% python3 -q
>>> import numpy as np
>>> from numpy import linalg as LA
>>> np.set_printoptions(precision=3, suppress=True, linewidth=140)
>>> feats = np.load("w.npy")
>>> feats
array([[1, 0, 0],
       [2, 1, 0],
       [9, 8, 1]])
>>> LA.cond(feats) > 100
np.True_
>>> LA.matrix_rank(feats, rtol=0.1)
np.int64(1)
>>> [round(float(x), 3) for x in LA.svd(feats, compute_uv=False)[:3]]
[12.297, 0.886, 0.092]
>>> np.abs(LA.svd(feats)[2][-1])
array([0.061, 0.191, 0.98 ])
>>> hat = np.triu(np.array([[3, 1, 1], [0, 2, 2], [2, 0, 0]]), 1) + np.eye(3)
>>> A2 = hat @ feats @ LA.inv(hat)
>>> np.poly(A2)
array([ 1., -3.,  3., -1.])
>>> hat @ feats - feats @ hat
array([[ 11.,   8.,   0.],
       [ 18.,  14.,  -2.],
       [  0.,  -9., -25.]])
>>> Q, _ = LA.qr(np.array([[-1.0, -2.1, 1.8], [0.6, -0.2, 1.6], [-0.5, 0.4, 0.0]]))
>>> evals = np.array([2, -2, 0])
>>> E = Q @ np.diag(evals) @ Q.T
>>> E
array([[ 0.494, -1.395,  1.338],
       [-1.395, -0.117,  0.25 ],
       [ 1.338,  0.25 , -0.377]])
>>> # equal to its transpose
>>> round(float(LA.eigvalsh(E).min()), 3)
-2.0
>>> np.all(LA.eigvalsh(E) > 0)
np.False_
>>> left, sig, Vt = LA.svd(E)
>>> sig.round(3) + 0
array([2., 2., 0.])
>>> A2 = left[:, :2] @ np.diag(sig[:2]) @ Vt[:2]
>>> round(float(np.abs(E - A2).max()), 3)
0.0
>>> LA.matrix_rank(E, rtol=0.05)
np.int64(2)
>>> round(LA.det(E), 3)
np.float64(0.0)
>>> np.round(np.trace(E), 3)
np.float64(0.0)
>>> np.allclose(E @ E.T, E.T @ E)
True
>>> np.round(np.abs(LA.eigvals(E)).max(), 3)
np.float64(2.0)
>>> E @ E
array([[ 3.982, -0.191, -0.192],
       [-0.191,  2.023, -1.991],
       [-0.192, -1.991,  1.996]])
>>> E.inv()
Traceback (most recent call last):
  File "<python-input-30>", line 1, in <module>
    E.inv()
    ^^^^^
AttributeError: 'numpy.ndarray' object has no attribute 'inv'
>>> np.round(LA.svd(E, compute_uv=False), 3) + 0
array([2., 2., 0.])
>>> round(float(LA.norm(E)), 3)
2.828
>>> E - E[0]
array([[ 0.   ,  0.   ,  0.   ],
       [-1.889,  1.278, -1.088],
       [ 0.845,  1.645, -1.715]])
>>> E.shape
(3, 3)
>>> E.sum(axis=0)
array([ 0.437, -1.262,  1.212])
>>> LA.matrix_rank(E)
np.int64(2)
>>> E.mean(axis=0)
array([ 0.146, -0.421,  0.404])
>>> np.unravel_index(np.abs(E).argmax(), E.shape)
(np.int64(0), np.int64(1))
>>> A = np.array([[2.2, -5.0, -0.1, 1.0, 0.6],
...     [-0.5, 15.0, 1.1, -0.5, -1.2],
...     [-0.2, 17.0, 1.2, -0.2, 0.4]])
>>> # column 1 dominates
>>> A2 = A / np.sqrt((A ** 2).mean(axis=1, keepdims=True))
>>> LA.matrix_rank(A2) == LA.matrix_rank(A)
np.True_
>>> def softmax(z):
...     e = np.exp(z - z.max(axis=-1, keepdims=True))
...     return e / e.sum(axis=-1, keepdims=True)
... 
>>> softmax(A).sum(axis=1)
array([1., 1., 1.])
>>> np.round(softmax(10 * A[2]), 3) + 0
array([0., 1., 0., 0., 0.])
>>> S = A @ A.T / np.sqrt(5)
>>> softmax(S)[2] @ A
array([-0.2, 17. ,  1.2, -0.2,  0.4])
>>> np.round(softmax(S), 3) + 0
array([[1., 0., 0.],
       [0., 0., 1.],
       [0., 0., 1.]])
